$ python3 -q
>>> import numpy as np
>>> import numpy.linalg as la
>>> np.set_printoptions(precision=2, suppress=True, linewidth=200, floatmode="fixed")
>>> feats = np.load("a.npy")
>>> feats
array([[ 7.99,  0.41,  3.08, -0.42,  0.94],
       [ 9.10,  0.88,  4.18,  0.85,  0.30],
       [ 9.33,  1.25,  4.59,  1.04, -0.28],
       [ 9.24, -0.55,  3.66,  0.85,  0.84],
       [ 8.86,  0.51,  3.48, -1.53,  0.35],
       [ 8.84,  1.51,  4.46,  1.68, -1.74],
       [ 8.76, -0.58,  2.03,  0.87, -0.33],
       [ 7.18, -0.17,  2.01, -1.59, -0.70],
       [ 9.52, -0.18,  2.98,  2.32, -1.60],
       [10.02,  1.68,  1.20, -0.34,  0.14],
       [ 9.72,  0.04,  3.79, -1.44,  0.69],
       [ 8.84,  0.03,  1.55,  0.24, -0.31],
       [10.92, -1.05,  3.33, -1.00,  0.42],
       [ 9.65, -1.40,  2.69,  0.82,  0.32],
       [ 9.51, -0.78,  2.95, -1.10, -0.04],
       [11.01,  1.42,  2.65, -0.20,  1.52],
       [ 8.79,  2.58,  2.08, -0.60,  0.84],
       [ 7.54, -1.20,  2.94, -2.10,  1.24],
       [ 7.66,  0.04,  1.35, -0.55,  0.16],
       [ 8.56, -0.81,  2.60,  0.22, -1.03],
       [10.41, -1.07,  4.14, -0.09,  0.17],
       [ 8.97,  0.37,  3.91,  0.78,  0.07],
       [10.34, -1.04,  2.18,  0.39, -0.69],
       [10.11, -1.37,  1.96,  0.90,  0.24],
       [ 8.05,  0.08,  3.61, -0.12, -0.38],
       [ 9.90, -0.69,  4.25, -0.65,  0.34]])
>>> Xs = feats - feats.mean(axis=0)
>>> vecs = la.svd(Xs)[2][:1]
>>> B = Xs - Xs @ vecs.T @ vecs
>>> np.diag(vecs.T @ vecs)
array([0.13, 0.01, 0.12, 0.63, 0.12])
>>> np.cov(Xs @ vecs.T, rowvar=False)
array(1.54)
>>> print(round(la.norm(B) / la.norm(Xs), 2))
0.83
>>> la.norm(B, axis=1).round(6).argmax()
np.int64(16)
>>> mat = np.array([[2, 9, -3, 4, 3],
...     [0, 1, -3, -6, 1],
...     [0, 0, -8, -9, 4],
...     [0, 0, 0, -4, -5],
...     [0, 0, 0, 0, 5]])
>>> q = mat.astype(float).copy()
>>> for j in range(5):
...     q[:, j] -= q[:, :j] @ (q[:, :j].T @ q[:, j])
...     q[:, j] /= la.norm(q[:, j])
... 
>>> q.T @ q
array([[1.00, 0.00, 0.00, 0.00, 0.00],
       [0.00, 1.00, 0.00, 0.00, 0.00],
       [0.00, 0.00, 1.00, 0.00, 0.00],
       [0.00, 0.00, 0.00, 1.00, 0.00],
       [0.00, 0.00, 0.00, 0.00, 1.00]])
>>> q
array([[ 1.00,  0.00,  0.00,  0.00,  0.00],
       [ 0.00,  1.00,  0.00,  0.00,  0.00],
       [ 0.00,  0.00, -1.00,  0.00,  0.00],
       [ 0.00,  0.00,  0.00, -1.00,  0.00],
       [ 0.00,  0.00,  0.00,  0.00,  1.00]])
